>>> import numpy as np
>>> np.set_printoptions(precision=3, suppress=True, linewidth=140, legacy="1.25")
>>> X = np.loadtxt("w.csv", delimiter=",")
>>> print(X)
[[ 0.222 -0.35   0.394  0.605 -0.151]
 [-0.286  0.963  3.145  0.456  1.735]
 [-0.288  0.237  2.485  0.779  1.312]
 [ 0.12   1.048  3.32  -0.246  1.447]
 [ 0.177 -2.461 -6.616  0.152 -4.263]
 [ 0.1   -1.373 -4.626 -0.465 -2.889]
 [-0.126 -2.653 -6.411  0.514 -4.755]
 [-0.135 -0.543 -1.855 -0.262 -1.468]
 [ 0.357 -0.763 -1.859 -0.446 -0.752]
 [ 0.156  0.032  0.666  0.471  0.308]
 [ 0.001  0.62  -0.329  0.569 -0.304]
 [ 0.115 -1.07  -3.367  0.223 -2.473]
 [ 0.252  1.083  3.531  0.085  2.329]]
>>> vec = np.array([2, -3, -9, -3, 4])
>>> target = X @ vec
>>> print(np.linalg.lstsq(X, target)[0])
[ 2. -3. -9. -3.  4.]
>>> rng = np.random.default_rng(92)
>>> target = target + 0.05 * rng.normal(size=13)
>>> print(target)
[ -4.593 -26.245 -20.808 -26.325  49.752  35.847  44.807  12.966  18.051  -5.969  -1.84   23.253 -25.431]
>>> beta, *_ = np.linalg.lstsq(X, target)
>>> print(beta)
[ 1.974 -2.947 -9.053 -3.03   4.049]
>>> print(beta.round())
[ 2. -3. -9. -3.  4.]
>>> print(np.round(X.T @ (target - X @ beta), 3) + 0)
[0. 0. 0. 0. 0.]
>>> W0 = np.load("out17.npy")
>>> print(W0)
[[ 1  0  0]
 [-4  1  0]
 [ 1  0  1]]
>>> A2 = np.array([[9, -7], [9, -3], [8, 5]])
>>> print(A2.T @ W0.T)
[[  9 -27  17]
 [ -7  25  -2]]
>>> print(np.vstack([W0, A2.T]).shape)
(5, 3)
>>> print(np.einsum("ik,kj->ji", W0, A2))
[[  9 -27  17]
 [ -7  25  -2]]
>>> print(W0 @ A2)
[[  9  -7]
 [-27  25]
 [ 17  -2]]
>>> f = np.array([5, 0, 2])
>>> print(np.polyval(f, W0[2]))
[7 2 7]
>>> print(np.convolve(W0[2], f))
[5 0 7 0 2]
>>> print(np.correlate(W0[2], W0[1], "full"))
[ 0  1 -4  1 -4]
>>> print(np.cross(W0[2, :3], W0[1, :3]))
[-1 -4  1]
>>> print(np.array([np.convolve(row, f, "same") for row in W0]))
[[ 0  2  0]
 [ 5 -8  2]
 [ 0  7  0]]
>>> print(np.round(np.linalg.norm(W0, 2), 3))
4.353
>>> print(round(np.linalg.norm(W0[1] - W0[2]), 3))
5.196
>>> print(np.linalg.matrix_rank(W0 - W0[0, 0] * np.eye(3)))
1
>>> print(np.prod(np.diag(W0)), round(np.linalg.det(W0), 3))
1 1.0
>>> print(np.linalg.matrix_power(W0 - np.diag(np.diag(W0)), 3))
[[0 0 0]
 [0 0 0]
 [0 0 0]]
>>> print(W0 @ W0)
[[ 1  0  0]
 [-8  1  0]
 [ 2  0  1]]
>>> print(np.sort(np.linalg.eigvals(W0)))
[1. 1. 1.]
>>> A2 = np.array([[1, 0, 2], [1, 0, 1], [0, 1, 3]])
>>> M = np.triu(A2)
>>> print(M)
[[1 0 2]
 [0 0 1]
 [0 0 3]]
>>> rk = np.linalg.matrix_rank(M)
>>> print(rk)
2
>>> null = np.linalg.svd(M)[2][rk:].T
>>> print(null[:, 0] / null[np.abs(null[:, 0]).round(6).argmax(), 0])
[-0.  1. -0.]
>>> print([int(np.linalg.matrix_rank(np.delete(M, i, axis=0))) for i in range(3)])
[1, 2, 2]
>>> print([int(np.linalg.matrix_rank(M[:, :j + 1])) for j in range(3)])
[1, 1, 2]
>>> print([int(np.linalg.matrix_rank(M[:i])) for i in range(1, len(M) + 1)])
[1, 2, 2]
>>> print(np.allclose(M, M.T))
False
>>> print(np.trace(M))
4
>>> print(np.sort(np.abs(np.linalg.eigvals(M))))
[0. 1. 3.]
>>> print(round(np.abs(np.linalg.eigvals(M)).max(), 3))
3.0
>>> print(np.allclose(M @ M.T, M.T @ M))
False
>>> A2 = M[0, 0] * M[1:] - np.outer(M[1:, 0], M[0])
>>> print(A2)
[[0 0 1]
 [0 0 3]]
>>> print(M[:, 0] / M[0, 0])
[1. 0. 0.]
>>> print(np.linalg.matrix_rank(A2), np.linalg.matrix_rank(M))
1 2
>>> mat = np.load("run14.npy")
>>> print(mat)
[[-5.5  1.5 -6.5  2.5  3.5]
 [-1.1  0.5 -0.2  0.   0.1]
 [-0.2  0.5  0.5  1.   0.5]
 [-0.6 -0.3  0.2  0.  -0.1]
 [-0.1 -1.2 -0.7  0.1  0.5]
 [-0.5  2.3 -0.2 -1.  -2.6]
 [-0.7 -0.3 -0.5 -1.2 -0.9]
 [-0.9 -1.   1.3  0.1  0.8]
 [ 0.2  0.6  0.9  0.8 -0.7]
 [ 0.  -0.3  0.4  1.5  0.6]
 [ 1.6  0.3  1.  -0.4 -0.6]
 [ 1.5 -0.2 -1.  -0.2 -0.7]
 [-1.2  0.3 -1.5  0.6  1.5]]
>>> lab = rng.permutation(5)
>>> A2 = mat[:, lab] * rng.choice([-1, 1], 5)
>>> print(A2)
[[-6.5 -5.5 -3.5 -2.5  1.5]
 [-0.2 -1.1 -0.1 -0.   0.5]
 [ 0.5 -0.2 -0.5 -1.   0.5]
 [ 0.2 -0.6  0.1 -0.  -0.3]
 [-0.7 -0.1 -0.5 -0.1 -1.2]
 [-0.2 -0.5  2.6  1.   2.3]
 [-0.5 -0.7  0.9  1.2 -0.3]
 [ 1.3 -0.9 -0.8 -0.1 -1. ]
 [ 0.9  0.2  0.7 -0.8  0.6]
 [ 0.4  0.  -0.6 -1.5 -0.3]
 [ 1.   1.6  0.6  0.4  0.3]
 [-1.   1.5  0.7  0.2 -0.2]
 [-1.5 -1.2 -1.5 -0.6  0.3]]
>>> left, _, vt = np.linalg.svd(mat.T @ A2)
>>> print(lab)
[2 0 4 3 1]
>>> print(np.round(np.linalg.lstsq(mat, A2)[0], 3) + 0)
[[ 0.  1.  0.  0.  0.]
 [ 0.  0.  0.  0.  1.]
 [ 1.  0.  0.  0.  0.]
 [ 0.  0.  0. -1.  0.]
 [ 0.  0. -1.  0.  0.]]
>>> left, s, vt = np.linalg.svd(mat, full_matrices=False)
>>> print((s > 1e-8).sum())
5
>>> print(np.cumsum(s ** 2) / np.sum(s ** 2))
[0.754 0.889 0.947 0.991 1.   ]
>>> print(s / s[0])
[1.    0.424 0.276 0.243 0.109]
>>> print(s)
[10.251  4.344  2.83   2.488  1.113]
>>> print(np.allclose(left * s @ vt, mat))
True
>>> print(np.round(left.T @ mat @ vt.T, 3) + 0)
[[10.251  0.     0.     0.     0.   ]
 [ 0.     4.344  0.     0.     0.   ]
 [ 0.     0.     2.83   0.     0.   ]
 [ 0.     0.     0.     2.488  0.   ]
 [ 0.     0.     0.     0.     1.113]]
>>> A2 = np.c_[mat[:, :4] @ np.array([[4, 0, 3, 5], [0, 4, 0, 3], [0, 2, 2, 4], [1, 0, 3, 1]]), np.array([-1, -2, -2, -9, -1, -2, -2, 4, -1, -2, 9, 8, 0])]
>>> print(A2)
[[-19.5  -7.  -22.  -46.5  -1. ]
 [ -4.4   1.6  -3.7  -4.8  -2. ]
 [  0.2   3.    3.4   3.5  -2. ]
 [ -2.4  -0.8  -1.4  -3.1  -9. ]
 [ -0.3  -6.2  -1.4  -6.8  -1. ]
 [ -3.    8.8  -4.9   2.6  -2. ]
 [ -4.   -2.2  -6.7  -7.6  -2. ]
 [ -3.5  -1.4   0.2  -2.2   4. ]
 [  1.6   4.2   4.8   7.2  -1. ]
 [  1.5  -0.4   5.3   2.2  -2. ]
 [  6.    3.2   5.6  12.5   9. ]
 [  5.8  -2.8   1.9   2.7   8. ]
 [ -4.2  -1.8  -4.8 -10.5   0. ]]
>>> print(np.linalg.matrix_rank(A2))
5
>>> print(np.round(np.linalg.norm(A2 - mat @ np.linalg.lstsq(mat, A2)[0], axis=0), 3) + 0)
[ 0.     0.     0.     0.    12.477]
>>> cen = (mat - mat.mean(axis=0)) / mat.std(axis=0)
>>> print(np.argwhere(np.abs(cen) > 2))
[[0 0]
 [0 2]
 [0 3]
 [0 4]
 [5 1]]
>>> beta = np.linalg.lstsq(np.delete(cen, 1, axis=1), cen[:, 1])[0]
>>> print(round(1 - np.var(cen[:, 1] - np.delete(cen, 1, axis=1) @ beta), 3))
0.678
>>> hat = mat @ np.linalg.solve(mat.T @ mat, mat.T)
>>> print(np.allclose(hat @ hat, hat))
True
>>> print(np.diag(hat))
[0.905 0.102 0.211 0.129 0.309 0.746 0.409 0.418 0.384 0.447 0.218 0.514 0.206]
>>> K = np.load("m.npy")
>>> print(K)
[[-0.46   0.097 -0.652  0.467  0.353  0.108]
 [-0.604 -0.407 -0.073 -0.27  -0.546  0.305]
 [ 0.374 -0.833 -0.063  0.394  0.059  0.068]
 [ 0.402 -0.021 -0.743 -0.505 -0.14  -0.107]
 [ 0.345  0.314 -0.044  0.23  -0.27   0.809]
 [-0.057 -0.181  0.112 -0.496  0.693  0.474]]
>>> print(np.linalg.svd(K, compute_uv=False))
[1. 1. 1. 1. 1. 1.]
>>> print(np.round(K[:, 4] @ K[:, 3], 3))
-0.0
>>> print(np.linalg.norm(K, axis=0))
[1. 1. 1. 1. 1. 1.]
>>> print(np.linalg.norm(M, axis=0))
[1.    0.    3.742]
>>> print(np.round(np.linalg.norm(M[1] - M[0]), 3))
1.414
>>> print(round(np.linalg.norm(M, 1), 3), round(np.linalg.norm(M, np.inf), 3))
6.0 3.0
>>> print(round(float(np.linalg.norm(M, "nuc")), 3))
4.618
>>> print(np.linalg.norm(M, axis=1))
[2.236 1.    3.   ]
>>> print(round(np.linalg.norm(M) ** 2 / np.linalg.norm(M, 2) ** 2, 3))
1.049
>>> print(np.round(np.linalg.norm(M[1], 1), 3), round(float(np.linalg.norm(M[1], np.inf)), 3))
1.0 1.0
>>> w, V = np.linalg.eig(W0)
>>> print(w)
[1. 1. 1.]
>>> print(np.prod(w))
1.0
>>> f = np.array([3, 3, 0, 3, 3])
>>> arr = f[np.abs(np.subtract.outer(np.arange(5), np.arange(5)))]
>>> print(arr)
[[3 3 0 3 3]
 [3 3 3 0 3]
 [0 3 3 3 0]
 [3 0 3 3 3]
 [3 3 0 3 3]]
>>> left, s, vt = np.linalg.svd(arr)
>>> V = vt[:(s > 1e-8).sum()]
>>> vec = arr[4] + 2 * arr[0] + rng.integers(2) * np.eye(5)[4]
>>> print(vec)
[9. 9. 0. 9. 9.]
>>> print(np.allclose(V.T @ V @ vec, vec))
True
>>> print(np.einsum("ij,ji->", arr, arr))
171
>>> print(np.kron(np.eye(2, dtype=int), arr))
[[3 3 0 3 3 0 0 0 0 0]
 [3 3 3 0 3 0 0 0 0 0]
 [0 3 3 3 0 0 0 0 0 0]
 [3 0 3 3 3 0 0 0 0 0]
 [3 3 0 3 3 0 0 0 0 0]
 [0 0 0 0 0 3 3 0 3 3]
 [0 0 0 0 0 3 3 3 0 3]
 [0 0 0 0 0 0 3 3 3 0]
 [0 0 0 0 0 3 0 3 3 3]
 [0 0 0 0 0 3 3 0 3 3]]
>>> print(round(float(np.linalg.det(arr.T)), 3))
0.0
>>> print(np.linalg.cond(arr) > 100)
True
>>> print([round(float(x), 3) for x in np.linalg.svd(arr, compute_uv=False)[:3]])
[11.567, 3.965, 3.532]
>>> print(np.argsort(-np.linalg.norm(arr, axis=0).round(6), kind="stable")[:3])
[0 1 3]
>>> E = np.load("arr.npy")
>>> print(E)
[[ -6  15  12  -3  -9]
 [  2  -5  -4   1   3]
 [  2  -5  -4   1   3]
 [  0   0   0   0   0]
 [  2  -5  -4   1   3]
 [  6 -15 -12   3   9]]
>>> left, s, vt = np.linalg.svd(E)
>>> V = vt[:(s > 1e-8).sum()]
>>> vec = E[3] + 5 * E[0] + rng.integers(2) * np.eye(5)[4]
>>> print(vec)
[-30.  75.  60. -15. -45.]
>>> print(np.allclose(V.T @ V @ vec, vec))
True
>>> print(V.T @ V)
[[ 0.073 -0.182 -0.145  0.036  0.109]
 [-0.182  0.455  0.364 -0.091 -0.273]
 [-0.145  0.364  0.291 -0.073 -0.218]
 [ 0.036 -0.091 -0.073  0.018  0.055]
 [ 0.109 -0.273 -0.218  0.055  0.164]]
>>> F = np.load("case12.npy")
>>> print(F)
[[ 3  3  0  3]
 [ 0 -3  0 -1]
 [ 0  0  1  0]
 [ 3  0  0 -1]]
>>> A2 = np.array([[0, -3], [-1, -1]])
>>> W2 = np.kron(A2, F)
>>> print(W2)
[[ 0  0  0  0 -9 -9  0 -9]
 [ 0  0  0  0  0  9  0  3]
 [ 0  0  0  0  0  0 -3  0]
 [ 0  0  0  0 -9  0  0  3]
 [-3 -3  0 -3 -3 -3  0 -3]
 [ 0  3  0  1  0  3  0  1]
 [ 0  0 -1  0  0  0 -1  0]
 [-3  0  0  1 -3  0  0  1]]
>>> print(np.linalg.matrix_rank(W2))
8
>>> print(W2.shape)
(8, 8)
>>> print((W2 - W2.T) / 2)
[[ 0.   0.   0.   0.  -3.  -4.5  0.  -3. ]
 [ 0.   0.   0.   0.   1.5  3.   0.   1.5]
 [ 0.   0.   0.   0.   0.   0.  -1.   0. ]
 [ 0.   0.   0.   0.  -3.  -0.5  0.   1. ]
 [ 3.  -1.5  0.   3.   0.  -1.5  0.   0. ]
 [ 4.5 -3.   0.   0.5  1.5  0.   0.   0.5]
 [ 0.   0.   1.   0.   0.   0.   0.   0. ]
 [ 3.  -1.5  0.  -1.   0.  -0.5  0.   0. ]]
>>> print(np.linalg.matrix_power(W2, 3))
[[-189 -162    0 -153 -756 -648    0 -612]
 [  -9  108    0   66  -36  432    0  264]
 [   0    0   -3    0    0    0  -12    0]
 [-144   27    0    3 -576  108    0   12]
 [-252 -216    0 -204 -441 -378    0 -357]
 [ -12  144    0   88  -21  252    0  154]
 [   0    0   -4    0    0    0   -7    0]
 [-192   36    0    4 -336   63    0    7]]
>>> print(np.sort(np.abs(np.linalg.eigvals(W2))))
[ 1.303  2.059  2.303  3.64   5.02   5.776  8.873 10.209]
>>> np.linalg.determinant(W2)
Traceback (most recent call last):
  File "<python-input-126>", line 1, in <module>
    np.linalg.determinant(W2)
    ^^^^^^^^^^^^^^^^^^^^^
AttributeError: module 'numpy.linalg' has no attribute 'determinant'
>>> print((W2 + W2.T) / 2)
[[ 0.   0.   0.   0.  -6.  -4.5  0.  -6. ]
 [ 0.   0.   0.   0.  -1.5  6.   0.   1.5]
 [ 0.   0.   0.   0.   0.   0.  -2.   0. ]
 [ 0.   0.   0.   0.  -6.   0.5  0.   2. ]
 [-6.  -1.5  0.  -6.  -3.  -1.5  0.  -3. ]
 [-4.5  6.   0.   0.5 -1.5  3.   0.   0.5]
 [ 0.   0.  -2.   0.   0.   0.  -1.   0. ]
 [-6.   1.5  0.   2.  -3.   0.5  0.   1. ]]
